>>> import numpy as np
>>> from numpy import linalg as LA
>>> np.set_printoptions(precision=2, suppress=True, linewidth=160, sign=" ")
>>> def tidy(a):
...     return np.round(a, 2) + 0
... 
>>> feats = np.array([[1, 0, 1, 0], [0, 1, 0, 1], [1, 0, 1, 0], [0, 1, 0, 1]])
>>> left, sv, vt = LA.svd(feats)
>>> print(tidy(sv))
[ 2.  2.  0.  0.]
>>> B = left[:, :2] @ np.diag(sv[:2]) @ vt[:2]
>>> print(tidy(np.abs(feats - B).max()))
0.0
>>> print(LA.matrix_rank(feats, rtol=0.05))
2
>>> print(tidy(B))
[[ 1.  0.  1.  0.]
 [ 0.  1.  0.  1.]
 [ 1.  0.  1.  0.]
 [ 0.  1.  0.  1.]]
>>> print(tidy(LA.norm(feats - B, 2)), tidy(sv[2]))
0.0 0.0
>>> J = np.array([[0, 6, 5], [6, 2, 8], [5, 8, 2]])
>>> ev, evecs = LA.eig(J)
>>> print(tidy(np.sort(LA.eigvals(J.T))))
[-6.2  -4.05 14.25]
>>> print(tidy(np.sort(LA.eigvals(LA.inv(J)))))
[-0.25 -0.16  0.07]
>>> print(tidy(J @ evecs[:, 0] - ev[0] * evecs[:, 0]))
[ 0.  0.  0.]
>>> B = J / np.sqrt((J ** 2).mean(axis=1, keepdims=True))
>>> print(tidy(B[0]))
[ 0.    1.33  1.11]
>>> print(LA.matrix_rank(J - J.mean(axis=1, keepdims=True)))
2
>>> f = np.array([1, 5, -5, 3, 4])
>>> mat = np.array([np.roll(f, i) for i in range(5)])
>>> print(mat)
[[ 1  5 -5  3  4]
 [ 4  1  5 -5  3]
 [ 3  4  1  5 -5]
 [-5  3  4  1  5]
 [ 5 -5  3  4  1]]
>>> print(tidy(LA.norm(mat) ** 2 / LA.norm(mat, 2) ** 2))
3.31
>>> print(tidy(LA.norm(mat, axis=0)))
[ 8.72  8.72  8.72  8.72  8.72]
>>> print(tidy(LA.norm(mat, "nuc")))
42.58
>>> cov = mat.T @ mat
>>> print(LA.matrix_rank(cov))
5
>>> print(np.trace(cov), (mat ** 2).sum())
380 380
>>> print(tidy(LA.svd(mat, compute_uv=False) ** 2))
[ 114.78  114.78   64.     43.22   43.22]
>>> print(tidy(LA.eigvalsh(cov)[::-1]))
[ 114.78  114.78   64.     43.22   43.22]
>>> left, sv, vt = LA.svd(feats)
>>> evecs = vt[:(sv > 1e-8).sum()]
>>> rng = np.random.default_rng(21739)
>>> x = feats[3] + 2 * feats[2] + rng.integers(2) * np.eye(4)[2]
>>> print(x)
[ 2.  1.  3.  1.]
>>> print(np.allclose(evecs.T @ evecs @ x, x))
False
>>> print(tidy(LA.norm(x - evecs.T @ evecs @ x)))
0.71
>>> print(tidy(np.diag(evecs.T @ evecs)))
[ 0.5  0.5  0.5  0.5]
>>> print(tidy(evecs.T @ evecs))
[[ 0.5  0.   0.5  0. ]
 [ 0.   0.5  0.   0.5]
 [ 0.5  0.   0.5  0. ]
 [ 0.   0.5  0.   0.5]]
>>> M = np.load("block8.npy")
>>> print(M)
[[-4  2  1  2]
 [ 1 -9  3  3]
 [ 0  3  6  3]
 [ 1  2  3  6]]
>>> cov = M.T @ M
>>> print(tidy(LA.eigvalsh(cov)[::-1]))
[ 104.99   99.29   15.37    9.35]
>>> print(np.trace(cov), (M ** 2).sum())
229 229
>>> print((M @ M.T).shape)
(4, 4)
>>> print(tidy(LA.svd(M, compute_uv=False) ** 2))
[ 104.99   99.29   15.37    9.35]
>>> W = np.array([[-1, 0, 0, 2, -3, 3],
...     [1, 3, 0, -2, 0, 2],
...     [1, 0, 1, -3, 1, 3],
...     [2, -2, 3, -1, 2, 2]])
>>> b = np.array([-1, -2, 0, -2, -2, 0])
>>> H = np.maximum(M @ W + b, 0)
>>> print((H > 0).astype(int))
[[ 1  0  1  0  1  0]
 [ 0  0  1  1  1  0]
 [ 1  1  1  0  1  1]
 [ 1  0  1  0  1  1]]
>>> print((H > 0).mean(axis=0))
[ 0.75  0.25  1.    0.25  1.    0.5 ]
>>> print(LA.matrix_rank(H))
4
>>> cent = np.array([[3, 4, -5],
...     [1, -5, -2],
...     [-2, -3, 2],
...     [0, 2, 5],
...     [-5, 0, -1],
...     [-2, -1, 2]])
>>> print(W @ cent)
[[  6  -3  24]
 [  2 -17 -17]
 [-10  -8 -13]
 [-16   5  -3]]
>>> print((H @ cent).round(6).argmax(axis=1))
[ 1  2  2  2]
>>> ev, evecs = LA.eig(M)
>>> print(tidy(M @ evecs[:, 0] - ev[0] * evecs[:, 0]))
[ 0.  0.  0.  0.]
>>> left, sv, vt = LA.svd(M, full_matrices=False)
>>> print(left.shape, sv.shape, vt.shape)
(4, 4) (4,) (4, 4)
>>> print(tidy(left.T @ M @ vt.T))
[[ 10.25   0.     0.     0.  ]
 [  0.     9.96   0.     0.  ]
 [  0.     0.     3.92   0.  ]
 [  0.     0.     0.     3.06]]
>>> print(tidy(sv / sv[0]))
[ 1.    0.97  0.38  0.3 ]
>>> P = np.triu(np.array([[-1, 0, 1, 1], [-3, -3, 1, -1], [2, -3, 1, 1], [-3, 3, -1, -3]]), 1) + np.eye(4)
>>> B = P @ M @ LA.inv(P)
>>> print(LA.matrix_rank(B))
4
>>> print(P @ M - M @ P)
[[  1.   5.  11.  14.]
 [ -1.   1.  11. -16.]
 [  1.   2.   0.   3.]
 [  0.   0.  -3.  -2.]]
>>> print(tidy(LA.det(B)))
1224.0
>>> print(B)
[[ -3.   7.   6.  15.]
 [  0.  -8.  14. -22.]
 [  1.   5.   3.  10.]
 [  1.   2.   0.   7.]]
>>> print(tidy(np.poly(B)))
[   1.    1. -112.  -94. 1224.]
>>> m1 = np.array([[10, 11, 9], [7, 8, 6], [6, 7, 5], [-4, -3, -5]])
>>> print(tidy(LA.eigvalsh(J).min()))
-6.2
>>> print(LA.matrix_rank(m1, rtol=0.1))
1
>>> print(LA.cond(m1) > 100)
True
>>> print(tidy(LA.norm(m1, 2) / LA.norm(m1)))
1.0
>>> B = np.array([[-8, -5, 4, 0], [-1, 7, 7, 5], [-7, 0, 5, -2], [5, 4, 6, -3]])
>>> F = np.triu(B, 1)
>>> print(F)
[[ 0 -5  4  0]
 [ 0  0  7  5]
 [ 0  0  0 -2]
 [ 0  0  0  0]]
>>> x = np.array([2, 2, 0, 2])
>>> print(F @ (2 * x))
[-20  20  -8   0]
>>> print(F @ x)
[-10  10  -4   0]
>>> B = np.array([[0, -1], [1, 2]])
>>> cent = np.kron(B, m1)
>>> print(LA.matrix_rank(cent))
4
>>> print(cent.shape)
(8, 6)
>>> print(np.abs(np.diag(LA.qr(F)[1])) > 1e-9)
[False False False False]
>>> print(LA.lstsq(F[:-1].T, F[-1])[2])
3
>>> print(np.allclose(F[:-1].T @ LA.lstsq(F[:-1].T, F[-1])[0], F[-1]))
True
>>> print(tidy(np.trace(LA.pinv(F) @ F)))
3.0
>>> print(np.unique(F.round(6), axis=0).shape)
(4, 4)
>>> cov = F.T @ F
>>> print(cov)
[[  0   0   0   0]
 [  0  25 -20   0]
 [  0 -20  65  35]
 [  0   0  35  29]]
>>> print(tidy(LA.svd(F, compute_uv=False) ** 2))
[ 90.87  26.06   2.07   0.  ]
>>> print(np.trace(cov), (F ** 2).sum())
119 119
>>> rank = LA.matrix_rank(F)
>>> print(rank)
3
>>> ns = LA.svd(F)[2][rank:].T
>>> print(ns @ ns.T)
[[ 1.  0.  0.  0.]
 [ 0.  0.  0.  0.]
 [ 0.  0.  0.  0.]
 [ 0.  0.  0.  0.]]
>>> print([int(LA.matrix_rank(F[:, :j + 1])) for j in range(4)])
[0, 1, 2, 3]
>>> print([int(LA.matrix_rank(F[:i])) for i in range(1, len(F) + 1)])
[1, 2, 3, 3]
>>> print(LA.matrix_rank(F.T @ F), LA.matrix_rank(F @ F.T))
3 3
>>> print(ns.shape)
(4, 1)
>>> print([int(LA.matrix_rank(np.delete(F, i, axis=0))) for i in range(4)])
[2, 2, 2, 3]
>>> K = np.loadtxt("sample16.csv", delimiter=",")
>>> print(K)
[[ 1.17  2.01  2.08  3.09]
 [ 0.78  1.93  1.79  2.93]
 [ 0.84  2.2   2.    2.94]
 [ 0.91  2.09  1.89  3.01]
 [ 0.89  1.95  1.97  2.81]
 [ 1.15  2.09  2.03  3.04]
 [ 0.99  2.07  1.95  2.92]
 [ 0.04  0.14 -1.85  2.82]
 [-0.01 -0.02 -1.91  2.86]
 [-0.03 -0.03 -2.05  2.99]
 [ 0.05 -0.17 -1.94  2.97]
 [ 0.24 -0.04 -1.97  3.06]
 [-0.05 -0.05 -1.92  2.94]
 [-0.12  0.06 -1.85  2.99]
 [-0.12  2.89  1.91  2.98]
 [-0.13  2.96  2.17  3.17]
 [-0.12  3.02  1.92  3.  ]
 [-0.14  3.09  1.99  2.95]
 [ 0.05  3.15  2.01  2.97]
 [ 0.02  3.    1.95  3.04]
 [-0.19  3.09  1.98  3.07]]
>>> Xc = K - K.mean(axis=0)
>>> evecs = LA.svd(Xc)[2][:3]
>>> B = Xc - Xc @ evecs.T @ evecs
>>> print(tidy((Xc @ evecs.T).std(axis=0)))
[ 2.22  0.56  0.08]
>>> print(LA.norm(B, axis=1).round(6).argmax())
15
>>> print(tidy(np.diag(evecs.T @ evecs)))
[ 0.86  0.79  0.89  0.47]
>>> W0 = np.load("case1.npy")
>>> print(tidy(W0))
[[ 0.17 -0.83 -0.54]
 [-0.83  0.17 -0.54]
 [-0.54 -0.54  0.65]]
>>> ev, evecs = LA.eigh(W0)
>>> print(tidy(evecs.T @ evecs))
[[ 1.  0.  0.]
 [ 0.  1.  0.]
 [ 0.  0.  1.]]
>>> print((ev > 1e-8).sum(), (ev < -1e-8).sum())
2 1
>>> print(tidy(evecs.T @ W0 @ evecs))
[[-1.  0.  0.]
 [ 0.  1.  0.]
 [ 0.  0.  1.]]
>>> print(ev)
[-1.  1.  1.]
>>> x = np.array([1, 2, 2, -2])
>>> rhs = K @ x
>>> b, lr = np.zeros(4), 1 / LA.norm(K, 2) ** 2
>>> for i in range(40):
...     b -= lr * K.T @ (K @ b - rhs)
...     if i % 10 == 0: print(i, round(LA.norm(K @ b - rhs), 2))
... 
0 20.88
10 1.15
20 0.54
30 0.53
>>> print(tidy(LA.cond(K)))
47.57
>>> print(tidy(b))
[ 0.18  1.11  2.67 -1.56]
